% python3 -q
>>> import numpy as np
>>> from numpy import linalg as LA
>>> np.set_printoptions(suppress=True, linewidth=120)
>>> rd = lambda a: np.round(a, 2) + 0
>>> feats = np.loadtxt("arr.csv", delimiter=",")
>>> feats
array([[-16.18, -44.29,  24.12, -11.74,  31.57],
       [ 10.53, -15.26, -35.55, -44.18, -26.09],
       [ 39.63, -12.05,  11.82, -22.04,  20.79],
       [ 27.86,   6.81,  -4.14,  13.08, -13.11],
       [-15.92, -13.83,  -2.95, -11.76,  29.54],
       [ 12.18,  26.67, -16.53,   1.47, -23.19],
       [ 12.3 , -11.4 ,   3.15,  10.72,  14.71],
       [  4.  , -10.67,  19.65,  28.14, -18.35],
       [  4.9 ,  18.98, -21.14,  -8.29,  14.23],
       [-44.81,  -7.87,  30.15, -18.54,  11.51],
       [-17.12,  -2.32,  -3.28,  14.18,  -8.37],
       [ -9.4 ,   0.67, -34.74,  24.89,  -3.76],
       [ -7.86,   2.18,  -3.84,  12.62,  -5.  ],
       [  4.09,  -7.03,  11.15, -14.02,  10.58],
       [  6.05,  23.83, -34.97,  10.88,  18.41],
       [ 18.19, -21.88,  -6.59, -15.18,  21.75],
       [-27.4 , -23.56,   8.92,  -5.57,  15.46],
       [  2.81,  10.63, -10.77, -25.52, -14.24],
       [  0.76,   4.96,  -3.2 ,  28.1 ,  18.69],
       [ -5.48,   9.  ,  -7.92,   6.15,   2.81],
       [ -2.35,   4.51,  -4.33,  17.96,   0.03],
       [ 12.55,  14.56,  -0.03,  10.95, -37.58],
       [ -0.06,  10.2 , -12.28,  -1.16,  10.55],
       [  3.77,  -6.54,  14.12,  -2.14,  37.98],
       [ 23.54,  -1.68,  14.28,  -0.26,  -4.23],
       [ -8.95,   3.56,  -5.44,   3.37,  15.  ],
       [ 11.81,  -3.87,  13.63,  32.19, -32.17],
       [-30.25, -51.09,  50.57,  -2.44,  43.54],
       [ 40.17,  -5.71, -27.91, -15.2 ,   6.28],
       [  2.9 ,   4.72,  13.62,   2.65, -11.94],
       [ 14.1 ,   2.96,   0.  ,   3.04, -13.98],
       [ 32.28,  36.78,  -3.88,  21.16,  -8.72],
       [ 18.33, -15.13,  -7.99, -38.01,   7.96],
       [-15.97, -13.4 , -13.54,  10.71,  28.81],
       [ 34.12,  -4.58,  12.24, -47.19, -20.55],
       [  0.98,  -1.93, -17.9 ,   7.91, -26.43],
       [-16.07, -12.01,   6.39,  -7.38, -24.95],
       [ 15.18,  16.87, -19.79,  -7.42, -15.97],
       [  8.29, -17.2 ,  13.73,  -7.71, -11.93],
       [ 35.61,  13.48,  17.9 , -26.13,  -8.12]])
>>> G = np.cov(feats, rowvar=False)
>>> rd(np.polyfit(feats[:, 0], feats[:, 4], 1))
array([-0.35,  2.35])
>>> rd(feats.std(axis=0))
array([19.  , 16.88, 17.95, 18.72, 20.05])
>>> rd(LA.eigvalsh(G)[::-1])
array([725.16, 424.56, 292.53, 216.53, 105.83])
>>> rd(np.corrcoef(feats[:, 0], feats[:, 4])[0, 1])
np.float64(-0.33)
>>> print(np.argsort(-feats.std(axis=0).round(6), kind="stable"))
[4 0 3 2 1]
>>> rd(np.corrcoef(feats.T))
array([[ 1.  ,  0.39, -0.23, -0.2 , -0.33],
       [ 0.39,  1.  , -0.51,  0.27, -0.44],
       [-0.23, -0.51,  1.  , -0.05,  0.22],
       [-0.2 ,  0.27, -0.05,  1.  , -0.08],
       [-0.33, -0.44,  0.22, -0.08,  1.  ]])
